In [1]: import numpy as np

In [2]: import numpy.linalg as la

In [3]: np.set_printoptions(suppress=True, linewidth=120)

In [4]: tidy = lambda a: np.round(a, 2) + 0

In [5]: M = np.minimum.outer(np.arange(1, 13), np.arange(1, 13)) * 5

In [6]: M
Out[6]: 
array([[ 5,  5,  5,  5,  5,  5,  5,  5,  5,  5,  5,  5],
       [ 5, 10, 10, 10, 10, 10, 10, 10, 10, 10, 10, 10],
       [ 5, 10, 15, 15, 15, 15, 15, 15, 15, 15, 15, 15],
       [ 5, 10, 15, 20, 20, 20, 20, 20, 20, 20, 20, 20],
       [ 5, 10, 15, 20, 25, 25, 25, 25, 25, 25, 25, 25],
       [ 5, 10, 15, 20, 25, 30, 30, 30, 30, 30, 30, 30],
       [ 5, 10, 15, 20, 25, 30, 35, 35, 35, 35, 35, 35],
       [ 5, 10, 15, 20, 25, 30, 35, 40, 40, 40, 40, 40],
       [ 5, 10, 15, 20, 25, 30, 35, 40, 45, 45, 45, 45],
       [ 5, 10, 15, 20, 25, 30, 35, 40, 45, 50, 50, 50],
       [ 5, 10, 15, 20, 25, 30, 35, 40, 45, 50, 55, 55],
       [ 5, 10, 15, 20, 25, 30, 35, 40, 45, 50, 55, 60]])

In [7]: x0 = np.ones(12)

In [8]: for _ in range(5):
   ...:     x0 = M @ x0
   ...:     x0 /= la.norm(x0)
   ...:     print(round(x0 @ M @ x0, 2))
   ...: 
316.64
317.04
317.05
317.05
317.05

In [9]: tidy(x0)
Out[9]: array([0.05, 0.1 , 0.15, 0.19, 0.24, 0.27, 0.31, 0.34, 0.36, 0.38, 0.39, 0.4 ])

In [10]: tidy(la.eigvalsh(M)[-1])
Out[10]: np.float64(317.05)

In [11]: L = la.cholesky(M)

In [12]: tidy(np.diag(L) ** 2)
Out[12]: array([5., 5., 5., 5., 5., 5., 5., 5., 5., 5., 5., 5.])

In [13]: t3 = np.stack([M, -1 * M, M[::-1]])

In [14]: np.einsum("bij,cij->bc", t3, t3)
Out[14]: 
array([[ 102050, -102050,   69650],
       [-102050,  102050,  -69650],
       [  69650,  -69650,  102050]])

In [15]: la.matrix_rank(t3)
Out[15]: array([12, 12, 12])

In [16]: cov = M.T @ M

In [17]: tidy(la.svd(M, compute_uv=False) ** 2)
Out[17]: 
array([100517.97,   1267.4 ,    171.35,     47.54,     18.95,      9.46,      5.53,      3.65,      2.65,      2.09,
            1.78,      1.61])

In [18]: la.matrix_rank(cov)
Out[18]: np.int64(12)

In [19]: tidy(la.eigvalsh(cov)[::-1])
Out[19]: 
array([100517.97,   1267.4 ,    171.35,     47.54,     18.95,      9.46,      5.53,      3.65,      2.65,      2.09,
            1.78,      1.61])

In [20]: evals, evecs = la.eigh(M)

In [21]: np.abs(evecs[:, -1]).round(6).argmax()
Out[21]: np.int64(11)

In [22]: np.unique(evals.round(6) + 0, return_counts=True)[1]
Out[22]: array([1, 1, 1, 1, 1, 1, 1, 1, 1, 1, 1, 1])

In [23]: tidy(np.abs(evecs[:, -1]))
Out[23]: array([0.05, 0.1 , 0.15, 0.19, 0.24, 0.27, 0.31, 0.34, 0.36, 0.38, 0.39, 0.4 ])

In [24]: tidy(la.eigvalsh(M + 2 * np.eye(12)))
Out[24]: array([  3.27,   3.33,   3.45,   3.63,   3.91,   4.35,   5.08,   6.35,   8.9 ,  15.09,  37.6 , 319.05])

In [25]: tidy(evals)
Out[25]: array([  1.27,   1.33,   1.45,   1.63,   1.91,   2.35,   3.08,   4.35,   6.9 ,  13.09,  35.6 , 317.05])

In [26]: X = np.load("mat.npy")

In [27]: X
Out[27]: 
array([[ 7,  9,  7],
       [ 7,  9,  7],
       [ 0,  1,  0],
       [12, 11, 12],
       [ 0,  1,  0],
       [ 0,  1,  0],
       [ 7,  9,  7],
       [ 7,  9,  7],
       [ 0,  3,  0],
       [ 0,  0,  0],
       [ 0,  1,  0],
       [12, 11, 12],
       [ 2,  7,  2],
       [ 0,  3,  0],
       [ 7,  9,  7],
       [ 0,  1,  0],
       [ 0,  3,  0],
       [12, 11, 12],
       [ 2,  7,  2],
       [ 0,  5,  0],
       [ 2,  7,  2],
       [ 0,  0,  0],
       [ 7,  9,  7],
       [ 2,  7,  2],
       [12, 11, 12],
       [ 0,  1,  0],
       [ 0,  3,  0],
       [ 0,  1,  0],
       [ 0,  0,  0],
       [ 0,  1,  0],
       [12, 11, 12],
       [12, 11, 12],
       [12, 11, 12],
       [ 0,  3,  0],
       [ 0,  5,  0],
       [ 0,  3,  0],
       [ 0,  5,  0],
       [12, 11, 12],
       [ 0,  0,  0]])

In [28]: rng = np.random.default_rng(19)

In [29]: other = X + rng.integers(-2, 3, (39, 2)) @ rng.integers(-2, 3, (2, 3))

In [30]: other
Out[30]: 
array([[ 7,  9,  7],
       [ 4, 11, 11],
       [ 3,  0, -2],
       [14,  9,  8],
       [ 2,  0, -2],
       [ 0,  2,  2],
       [ 3, 10,  9],
       [ 8,  9,  7],
       [ 0,  2, -2],
       [-4,  2,  4],
       [-2,  3,  4],
       [11, 11, 12],
       [ 1,  7,  2],
       [-1,  4,  2],
       [ 3, 10,  9],
       [-3,  2,  2],
       [-2,  3,  0],
       [11, 11, 12],
       [-1,  8,  4],
       [-3,  7,  4],
       [ 7,  5, -2],
       [ 3, -2, -4],
       [ 5, 10,  9],
       [ 4,  7,  2],
       [10, 12, 14],
       [ 0,  1,  0],
       [ 0,  3,  0],
       [-2,  3,  4],
       [ 0, -1, -2],
       [-1,  2,  2],
       [10, 11, 12],
       [17,  9,  8],
       [16,  9,  8],
       [-4,  5,  4],
       [-1,  5,  0],
       [ 0,  4,  2],
       [ 2,  5,  0],
       [ 9, 13, 16],
       [-2,  2,  4]])

In [31]: other - X
Out[31]: 
array([[ 0,  0,  0],
       [-3,  2,  4],
       [ 3, -1, -2],
       [ 2, -2, -4],
       [ 2, -1, -2],
       [ 0,  1,  2],
       [-4,  1,  2],
       [ 1,  0,  0],
       [ 0, -1, -2],
       [-4,  2,  4],
       [-2,  2,  4],
       [-1,  0,  0],
       [-1,  0,  0],
       [-1,  1,  2],
       [-4,  1,  2],
       [-3,  1,  2],
       [-2,  0,  0],
       [-1,  0,  0],
       [-3,  1,  2],
       [-3,  2,  4],
       [ 5, -2, -4],
       [ 3, -2, -4],
       [-2,  1,  2],
       [ 2,  0,  0],
       [-2,  1,  2],
       [ 0,  0,  0],
       [ 0,  0,  0],
       [-2,  2,  4],
       [ 0, -1, -2],
       [-1,  1,  2],
       [-2,  0,  0],
       [ 5, -2, -4],
       [ 4, -2, -4],
       [-4,  2,  4],
       [-1,  0,  0],
       [ 0,  1,  2],
       [ 2,  0,  0],
       [-3,  2,  4],
       [-2,  2,  4]])

In [32]: la.matrix_rank(other - X, tol=1e-8)
Out[32]: np.int64(2)

In [33]: np.abs(other - X).sum(axis=1)
Out[33]: 
array([ 0,  9,  6,  8,  5,  3,  7,  1,  3, 10,  8,  1,  1,  4,  7,  6,  2,  1,  6,  9, 11,  9,  5,  2,  5,  0,  0,  8,
        3,  4,  2, 11, 10, 10,  1,  3,  2,  9,  8])

In [34]: tidy(la.svd(other - X, compute_uv=False))
Out[34]: array([23.12,  6.29,  0.  ])
